% ipython --no-banner

In [1]: import numpy as np

In [2]: np.set_printoptions(precision=2, suppress=True, linewidth=120, sign=" ")

In [3]: arr = np.loadtxt("sample3.csv", delimiter=",")

In [4]: print(arr)
[[-1.23 -2.54  3.73  2.54 -2.35 -0.01  3.63 -0.13 -3.68]
 [-2.17 -4.5   6.73  4.44 -4.42  0.04  6.73  0.04 -6.79]
 [-0.41 -0.85  1.35  0.91 -0.92 -0.05  1.29  0.03 -1.34]
 [-0.71 -1.5   2.12  1.42 -1.35  0.07  2.09  0.   -2.13]
 [ 1.53  3.   -4.51 -3.03  3.01  0.05 -4.49 -0.04  4.4 ]
 [-0.27 -0.47  0.68  0.52 -0.52  0.    0.81 -0.03 -0.74]
 [-0.94 -1.81  2.65  1.84 -1.77 -0.06  2.72 -0.03 -2.67]
 [ 1.31  2.59 -3.87 -2.57  2.54  0.05 -3.78  0.01  3.83]
 [-0.81 -1.7   2.6   1.76 -1.78 -0.07  2.53  0.08 -2.65]
 [ 1.16  2.36 -3.53 -2.41  2.32 -0.01 -3.45 -0.06  3.51]
 [ 0.33  0.64 -0.9  -0.48  0.71  0.04 -0.8  -0.05  0.9 ]
 [ 1.43  2.91 -4.3  -2.87  2.81 -0.04 -4.19  0.14  4.31]
 [-0.1  -0.08  0.2   0.08 -0.06 -0.01  0.25 -0.02 -0.19]
 [ 0.04 -0.1   0.25  0.06 -0.16  0.07  0.21  0.05 -0.13]
 [-1.06 -2.06  3.16  2.17 -2.14 -0.08  3.11 -0.01 -3.12]
 [ 0.84  1.63 -2.42 -1.58  1.68  0.04 -2.38  0.01  2.45]
 [ 0.67  1.51 -2.3  -1.49  1.48 -0.08 -2.23  0.02  2.34]
 [ 0.25  0.49 -0.7  -0.5   0.59  0.07 -0.74 -0.01  0.73]
 [ 0.08  0.11 -0.2  -0.24  0.06  0.   -0.24  0.02  0.36]
 [ 0.21  0.27 -0.54 -0.38  0.41 -0.14 -0.64  0.    0.58]
 [ 1.2   2.42 -3.63 -2.38  2.46 -0.04 -3.58  0.01  3.63]
 [ 1.4   2.65 -4.1  -2.74  2.75 -0.04 -4.1   0.02  4.18]
 [-1.88 -3.82  5.72  3.84 -3.69 -0.02  5.81 -0.01 -5.64]
 [-0.55 -1.14  1.73  1.16 -1.11 -0.06  1.78 -0.01 -1.76]
 [-0.37 -0.81  1.2   0.76 -0.82 -0.08  1.11  0.07 -1.16]
 [ 0.41  0.81 -1.21 -0.81  0.83 -0.05 -1.27 -0.06  1.3 ]
 [ 2.72  5.4  -7.99 -5.4   5.34 -0.01 -7.95 -0.02  8.02]]

In [5]: G = np.cov(arr, rowvar=False)

In [6]: print(G.shape)
(9, 9)

In [7]: print(np.argwhere(np.triu(np.abs(np.corrcoef(arr.T)) > 0.8, 1)))
[[ 0  1]
 [ 0  2]
 [ 0  3]
 [ 0  4]
 [ 0  6]
 [ 0  8]
 [ 1  2]
 [ 1  3]
 [ 1  4]
 [ 1  6]
 [ 1  8]
 [ 2  3]
 [ 2  4]
 [ 2  6]
 [ 2  8]
 [ 3  4]
 [ 3  6]
 [ 3  8]
 [ 4  6]
 [ 4  8]
 [ 6  8]]

In [8]: print(np.corrcoef(arr.T))
[[ 1.    1.   -1.   -1.    1.    0.09 -1.    0.06  1.  ]
 [ 1.    1.   -1.   -1.    1.    0.08 -1.    0.06  1.  ]
 [-1.   -1.    1.    1.   -1.   -0.08  1.   -0.05 -1.  ]
 [-1.   -1.    1.    1.   -1.   -0.08  1.   -0.06 -1.  ]
 [ 1.    1.   -1.   -1.    1.    0.09 -1.    0.04  1.  ]
 [ 0.09  0.08 -0.08 -0.08  0.09  1.   -0.08 -0.15  0.08]
 [-1.   -1.    1.    1.   -1.   -0.08  1.   -0.05 -1.  ]
 [ 0.06  0.06 -0.05 -0.06  0.04 -0.15 -0.05  1.    0.05]
 [ 1.    1.   -1.   -1.    1.    0.08 -1.    0.05  1.  ]]

In [9]: print(np.round(np.linalg.eigvalsh(G)[::-1], 2) + 0)
[ 50.95   0.01   0.     0.     0.     0.     0.     0.     0.  ]

In [10]: print(round(np.corrcoef(arr[:, 0], arr[:, 3])[0, 1], 2))
-1.0
